$ ipython --no-banner

In [1]: import numpy as np

In [2]: from numpy import linalg as LA

In [3]: np.set_printoptions(precision=4, suppress=True, linewidth=200, legacy="1.25")

In [4]: rd = lambda a: np.round(a, 4) + 0

In [5]: m1 = np.load("dump.npy")

In [6]: print(m1)
[[ 1.4     1.8     0.8     0.5    -4.3765  0.1     1.    ]
 [-0.1    -0.1    -1.3     0.9     0.3801  0.9     1.    ]
 [-0.1    -0.9    -1.2    -0.7     0.343  -0.5    -1.2   ]
 [ 0.6     0.9     0.2     0.4    -1.8668 -0.2    -0.4   ]
 [-1.8    -1.4     1.2    -0.8     5.4657 -0.4    -0.8   ]
 [ 0.1    -0.6    -0.8    -0.5    -0.3662  0.5    -1.2   ]
 [ 1.      0.6     0.6    -1.5    -3.1245  0.9     0.3   ]
 [ 0.4    -0.5     0.3     0.4    -1.254  -1.5    -0.6   ]
 [-1.1     0.1     0.2    -0.2     3.4307 -1.9     0.1   ]
 [-1.      1.1    -0.3    -0.4     2.9252 -0.2     0.4   ]
 [-0.7     0.4    -0.5     0.      2.0931 -0.9     1.5   ]
 [ 0.6    -1.2    -0.7    -1.7    -1.7942 -0.6     0.7   ]
 [ 1.      0.7     1.8     0.3    -3.0482 -0.4     1.    ]
 [ 0.      1.      0.8     0.7    -0.0581  0.8     0.7   ]
 [ 0.5     0.4    -0.1    -1.1    -1.6118 -0.5    -1.5   ]
 [-0.6     0.7    -0.5    -0.1     1.6547 -0.3    -0.6   ]
 [-0.4     0.4     0.2    -1.9     1.1928  0.5    -0.6   ]
 [-1.9     0.2     0.3     1.5     5.5855  0.8    -2.3   ]
 [ 0.      1.     -0.5    -0.2    -0.0265 -0.2     0.1   ]
 [ 0.9    -1.      0.3    -1.1    -2.7378  0.5     0.6   ]
 [ 0.6    -1.5     0.9     0.4    -2.0057 -1.8     0.8   ]
 [ 1.2    -0.4    -1.6     0.     -3.5393 -0.1    -0.5   ]
 [-0.2     0.3    -0.7    -0.1     0.4258  0.2     0.2   ]
 [ 1.6     1.1     0.2    -2.     -4.7311 -0.5     0.3   ]
 [ 0.2    -1.4    -0.2     1.5    -0.6611  0.7     1.    ]
 [ 1.     -0.6    -0.8     0.2    -2.9483 -0.8     0.7   ]]

In [7]: print(np.unravel_index(np.abs(m1).argmax(), m1.shape))
(17, 4)

In [8]: m1[26]
Traceback (most recent call last):
  Cell In[8], line 1
    m1[26]
IndexError: index 26 is out of bounds for axis 0 with size 26


In [9]: print(rd(m1.mean(axis=0)))
[ 0.1231  0.0423 -0.0538 -0.2115 -0.4098 -0.1885  0.0269]

In [10]: print(np.count_nonzero(m1))
178

In [11]: print(m1.shape)
(26, 7)

In [12]: F = np.load("a.npy")

In [13]: print(F)
[[ 1  0  1  0]
 [-4  4 -4  4]
 [ 1  0  1  0]
 [-4  4 -4  4]]

In [14]: G = F.T @ F

In [15]: print(G)
[[ 34 -32  34 -32]
 [-32  32 -32  32]
 [ 34 -32  34 -32]
 [-32  32 -32  32]]

In [16]: print(np.diag(G))
[34 32 34 32]

In [17]: print(rd(LA.svd(F, compute_uv=False) ** 2))
[130.0312   1.9688   0.       0.    ]

In [18]: print((F @ F.T).shape)
(4, 4)

In [19]: print(np.allclose(G, G.T))
True

In [20]: K = np.load("x.npy")

In [21]: print(K)
[[  1  -3   9 -27]
 [  1  -2   4  -8]
 [  1  -1   1  -1]
 [  1   0   0   0]
 [  1   1   1   1]
 [  1   2   4   8]
 [  1   3   9  27]
 [  1   4  16  64]
 [  1   5  25 125]
 [  1   6  36 216]
 [  1   7  49 343]
 [  1   8  64 512]
 [  1   9  81 729]]

In [22]: proj = K @ LA.solve(K.T @ K, K.T)

In [23]: print(np.allclose(proj @ proj, proj))
True

In [24]: A = np.loadtxt("mat.csv", delimiter=",")

In [25]: print(A)
[[ -0.9   0.1  -2.1]
 [  0.9   0.9  -0.1]
 [  0.2   0.7  -2.2]
 [  2.  -24.   26. ]
 [  0.3   0.2   1.7]
 [  1.3  -2.    1.6]
 [ -3.1   0.2  -0.9]
 [ -1.1  -1.1   1.4]
 [ -0.1   0.3   0.2]
 [ -1.    0.    1.6]
 [  1.4   0.6   0.6]
 [  0.4   0.2   0.5]
 [ -0.6  -0.3  -1.4]
 [  0.8  -0.2  -0.1]
 [  0.9  -0.7  -2.1]
 [  0.4  -0.6   1. ]
 [  0.3   0.8   0.8]
 [ -0.7   0.5   1.3]
 [  1.3   0.7  -1.3]
 [  0.2  -0.8  -0.8]
 [ -1.3  -0.3  -0.9]
 [  0.8  -0.7   1.3]
 [  0.5  -0.8   0.4]
 [  0.2  -0.1  -0.8]
 [  0.7  -1.   -0.3]
 [ -2.3   0.7  -0.2]
 [ -0.6  -1.8   1.8]
 [ -0.4  -1.3   0.6]
 [ -0.8  -0.4  -0.3]
 [ -0.1  -1.9  -1.9]
 [ -0.5  -0.6   1.2]
 [ -0.3   1.6   2.9]
 [ -0.4  -0.5  -0.6]
 [ -0.7   0.    0. ]]

In [26]: # row 3 dominates

In [27]: B = np.c_[A[:, :1] @ np.array([[-4]]), np.array([2, 3, 0, 1, 3, 5, 3, 0, 0, 1, 1, 5, 0, 2, 4, 0, 0, 1, 3, 0, 5, 1, 1, 0, 1, 3, 5, 4, 4, 3, 0, 2, 1, 4])]

In [28]: print(B)
[[ 3.6  2. ]
 [-3.6  3. ]
 [-0.8  0. ]
 [-8.   1. ]
 [-1.2  3. ]
 [-5.2  5. ]
 [12.4  3. ]
 [ 4.4  0. ]
 [ 0.4  0. ]
 [ 4.   1. ]
 [-5.6  1. ]
 [-1.6  5. ]
 [ 2.4  0. ]
 [-3.2  2. ]
 [-3.6  4. ]
 [-1.6  0. ]
 [-1.2  0. ]
 [ 2.8  1. ]
 [-5.2  3. ]
 [-0.8  0. ]
 [ 5.2  5. ]
 [-3.2  1. ]
 [-2.   1. ]
 [-0.8  0. ]
 [-2.8  1. ]
 [ 9.2  3. ]
 [ 2.4  5. ]
 [ 1.6  4. ]
 [ 3.2  4. ]
 [ 0.4  3. ]
 [ 2.   0. ]
 [ 1.2  2. ]
 [ 1.6  1. ]
 [ 2.8  4. ]]

In [29]: print(LA.matrix_rank(np.c_[A, B]))
4

In [30]: print(rd(LA.norm(B - A @ LA.lstsq(A, B)[0], axis=0)))
[ 0.     14.8981]

In [31]: print(rd(np.abs(LA.svd(m1)[2][-1])))
[0.9495 0.0056 0.0088 0.0056 0.3135 0.0004 0.0061]

In [32]: print(LA.matrix_rank(m1, rtol=0.1))
6

In [33]: print(round(np.log10(LA.cond(m1))))
2

In [34]: print([round(float(x), 4) for x in LA.svd(m1, compute_uv=False)[:3]])
[14.8896, 5.1002, 4.7469]

In [35]: B = A / LA.norm(A, axis=1, keepdims=True)

In [36]: G = B @ B.T

In [37]: print((G - 2 * np.eye(34)).round(6).argmax(axis=1))
[12 10 23 26 31 22 33 30 31 17 11 10  0 24 23 21 31  9  2 29 28 15  5 14 19  6  3 26 20 19  7 17 12  6]

In [38]: print(rd(np.degrees(np.arccos(np.clip(G[28, 0], -1, 1)))))
52.6133

In [39]: J = np.load("run1.npy")

In [40]: print(J)
[[27  9 21 15 17 12 17 14 14 13 28]
 [ 9 14  5  8 11  9 16 10  7  7 16]
 [21  5 32 24 22 14 23 11 17 18 32]
 [15  8 24 22 19 13 22 13 14 16 28]
 [17 11 22 19 25  8 23 12 15 15 31]
 [12  9 14 13  8 19 15  6 11 10 18]
 [17 16 23 22 23 15 30 16 15 17 32]
 [14 10 11 13 12  6 16 17  7 10 19]
 [14  7 17 14 15 11 15  7 12 11 22]
 [13  7 18 16 15 10 17 10 11 12 22]
 [28 16 32 28 31 18 32 19 22 22 44]]

In [41]: U, sig, Vh = LA.svd(J)

In [42]: vecs = Vh[:(sig > 1e-8).sum()]

In [43]: rng = np.random.default_rng(90)

In [44]: x = J[10] + 4 * J[9] + rng.integers(2) * np.eye(11)[1]

In [45]: print(x)
[ 80.  45. 104.  92.  91.  58. 100.  59.  66.  70. 132.]

In [46]: print(np.allclose(vecs.T @ vecs @ x, x))
False

In [47]: mat = np.array([[0, 0, 0, 0, 0, 0, -4, 0],
    ...:     [0, 0, 0, 0, 0, -3, 0, 0],
    ...:     [-3, 2, 0, 3, 0, 0, 0, 0],
    ...:     [0, 0, 0, 0, -3, 0, 0, 0]])

In [48]: B = mat + rng.integers(-2, 3, (4, 2)) @ rng.integers(-2, 3, (2, 8))

In [49]: print(B)
[[ -1   2   6   4   3  -3 -10  -2]
 [  1   1   0   2   3  -3   0   2]
 [ -3   3   2   5   2  -1  -2   0]
 [  0   0   0   0  -3   0   0   0]]

In [50]: print(np.abs(B - mat).sum(axis=1))
[27  9 10  0]

In [51]: print(rd(LA.svd(B - mat, compute_uv=False)))
[11.5687  4.2619  0.      0.    ]

In [52]: B = mat / LA.norm(mat, axis=1, keepdims=True)

In [53]: G = B @ B.T

In [54]: print(np.argwhere(np.triu(np.abs(G) > 0.95, 1)))
[]

In [55]: blk = np.stack([mat, 3 * mat, mat[::-1]])

In [56]: print(blk.shape)
(3, 4, 8)

In [57]: print(LA.matrix_rank(blk))
[4 4 4]

In [58]: print((blk @ mat.T).shape)
(3, 4, 4)

In [59]: M = np.load("test13.npy")

In [60]: print(M)
[[4.05 5.   1.   1.   5.   4.   0.   5.   3.   0.   0.   3.   4.  ]
 [5.   1.05 3.   4.   3.   2.   4.   2.   0.   1.   2.   2.   0.  ]
 [3.   2.   5.05 2.   3.   4.   2.   5.   3.   3.   5.   5.   1.  ]
 [5.   2.   3.   1.05 2.   5.   0.   2.   2.   2.   0.   3.   4.  ]
 [4.   3.   2.   2.   2.05 2.   2.   5.   2.   2.   0.   5.   5.  ]
 [3.   4.   1.   4.   0.   1.05 2.   5.   3.   5.   0.   2.   1.  ]
 [5.   5.   4.   0.   1.   5.   1.05 4.   5.   2.   5.   1.   4.  ]
 [3.   3.   1.   2.   0.   1.   3.   3.05 2.   3.   1.   4.   2.  ]
 [4.   5.   4.   5.   1.   1.   3.   1.   4.05 5.   3.   2.   5.  ]
 [5.   2.   2.   3.   2.   4.   5.   4.   1.   1.05 0.   0.   1.  ]
 [0.   2.   4.   3.   0.   3.   0.   2.   3.   5.   2.05 4.   1.  ]
 [3.   3.   3.   2.   1.   4.   4.   2.   5.   4.   4.   0.05 1.  ]
 [4.   5.   1.   1.   5.   4.   0.   5.   3.   0.   0.   3.   4.05]]

In [61]: U, sig, Vh = LA.svd(M)

In [62]: print(np.argmax(sig[:-1] / (sig[1:] + 1e-6)) + 1)
12

In [63]: B = U[:, :12] @ np.diag(sig[:12]) @ Vh[:12]

In [64]: print(rd(LA.norm(M - B) / LA.norm(M)))
0.0003

In [65]: print(rd(LA.norm(M - B, 2)), rd(sig[12]))
0.0134 0.0134

In [66]: print(LA.matrix_rank(B))
12

In [67]: print(M.sum(axis=1))
[35.05 29.05 43.05 31.05 36.05 31.05 42.05 28.05 43.05 30.05 29.05 36.05 35.05]

In [68]: print(M.shape)
(13, 13)

In [69]: print(LA.matrix_rank(M))
13

In [70]: print(np.count_nonzero(M))
149

In [71]: print(np.unravel_index(np.abs(M).argmax(), M.shape))
(2, 2)

In [72]: print(rd(LA.svd(M, compute_uv=False)))
[35.6927 11.1893  8.3672  7.9426  6.8049  5.3128  4.1715  3.8361  2.3435  1.7809  1.1426  0.227   0.0134]

In [73]: print(np.argsort(-LA.norm(M, axis=0).round(6), kind="stable")[:3])
[0 7 1]

In [74]: print([round(float(x), 4) for x in LA.svd(M, compute_uv=False)[:3]])
[35.6927, 11.1893, 8.3672]

In [75]: X = np.loadtxt("layer12.csv", delimiter=",")

In [76]: print(X)
[[ 1. -1. -1.  1.  1. -1. -1.  1.]
 [ 1. -1. -1.  1. -1.  1.  1. -1.]
 [ 1.  1.  1.  1.  1.  1.  1.  1.]
 [ 1. -1.  1. -1.  1. -1.  1. -1.]
 [ 1.  1. -1. -1.  1.  1. -1. -1.]
 [ 1.  1. -1. -1. -1. -1.  1.  1.]]

In [77]: B = np.array([[-2, 1, 1],
    ...:     [2, -1, -1],
    ...:     [-2, 0, -1],
    ...:     [1, 0, 0],
    ...:     [0, -1, 2],
    ...:     [-1, -2, 0],
    ...:     [0, 2, -2],
    ...:     [-1, 2, -2]])

In [78]: print(np.einsum("ij,ij->i", X, X))
[8. 8. 8. 8. 8. 8.]

In [79]: print(np.einsum("ik,kj->ij", X, B))
[[-1.  3.  5.]
 [-1.  1.  1.]
 [-3.  1. -3.]
 [-5.  3.  3.]
 [ 1. -7.  7.]
 [ 1.  7. -5.]]

In [80]: print(B.T @ X.T)
[[-1. -1. -3. -5.  1.  1.]
 [ 3.  1.  1.  3. -7.  7.]
 [ 5.  1. -3.  3.  7. -5.]]

In [81]: print(np.einsum("ij->j", X))
[ 6.  0. -2.  0.  2.  0.  2.  0.]
